$ python3 -q
>>> import numpy as np
>>> from numpy import linalg as LA
>>> np.set_printoptions(precision=1, suppress=True, linewidth=100)
>>> m1 = np.loadtxt("w.csv", delimiter=",")
>>> m1
array([[  0.1,  -4.7,   3. ,  10. , -10.5,   1.7],
       [ -1.7,   4.2,  -2.6,  -4.9,  -1.2,  -5.8],
       [ -2. ,   4.3,  -2.3,  -5.4,   1. ,  -6.7],
       [ -1.4,  -1.4,   4.7,   9.2,  -8.9,   2.9],
       [ -7.8,   6. ,   0.3,   0.4,   1.8,  -9.6],
       [ -4.6,   4.4,  -1.7,  -6.8,  -0.1,  -6.5],
       [ -2.5,   4.4,  -0.8,  -4.9,   0.3,  -4. ],
       [ -8. ,   5.6,   0.2,  -0.5,   4.3,  -9.6],
       [  0.2,  -2.5,   4. ,   7.8, -10.5,  -0.1],
       [ -1.3,  -3. ,   2.9,   8.3, -10.2,   0.6],
       [  0.8,  -3.5,   4.7,   8.6, -11.9,   2.2],
       [  0.2,  -0.7,   4.1,   8.1, -10. ,   1.7],
       [ -6. ,   6.7,  -1.2,   0. ,   1.9, -10.6],
       [ -2. ,   4.1,  -1.8,  -5.5,  -2.2,  -4.7],
       [ -3.5,   5.5,   0.3,  -6. ,  -0.9,  -6.5],
       [ -6.9,   5.7,   0.1,   0.2,   3.1,  -9.4],
       [ -7.6,   4.9,  -0.8,  -1.4,   2.8,  -7.5],
       [ -0.9,  -2.7,   2.6,   9.7, -10.7,   2.8],
       [  0. ,  -3.7,   5.7,   9.6,  -9.4,   0.5],
       [ -8.7,   7.6,  -0.3,  -0.3,   1.7, -10.3],
       [ -3.3,   6.5,  -2.7,  -6.5,  -1.6,  -5.5]])
>>> W2 = m1[[19, 7]].astype(float)
>>> for _ in range(7):
...     z = LA.norm(m1[:, None] - W2, axis=-1).argmin(axis=1)
...     W2 = np.array([m1[z == j].mean(axis=0) for j in range(2)])
... 
>>> print(z)
[0 1 1 0 1 1 1 1 0 0 0 0 1 1 1 1 1 0 0 1 1]
>>> np.bincount(z)
array([ 8, 13])
>>> Ac = m1 - m1.mean(axis=0)
>>> V = LA.svd(Ac)[2][:3]
>>> Y = Ac - Ac @ V.T @ V
>>> round(LA.norm(Y) / LA.norm(Ac), 1)
np.float64(0.1)
>>> (Ac @ V.T).std(axis=0)
array([10.5,  3.6,  1. ])
>>> np.diag(V.T @ V)
array([0.3, 0.6, 0.1, 0.8, 0.9, 0.4])
>>> vec = np.array([-2, 0, -3, 2, -1, -3])
>>> rhs = m1 @ vec
>>> beta, lr = np.zeros(6), 1 / LA.norm(m1, 2) ** 2
>>> for i in range(4):
...     beta -= lr * m1.T @ (m1 @ beta - rhs)
...     if i % 1 == 0: print(i, round(LA.norm(m1 @ beta - rhs), 1))
... 
0 61.0
1 36.8
2 24.9
3 19.7
>>> print(round(float(LA.cond(m1)), 1))
13.9
>>> beta
array([-1.7,  1.1,  0.2,  0.7, -0.8, -2.1])
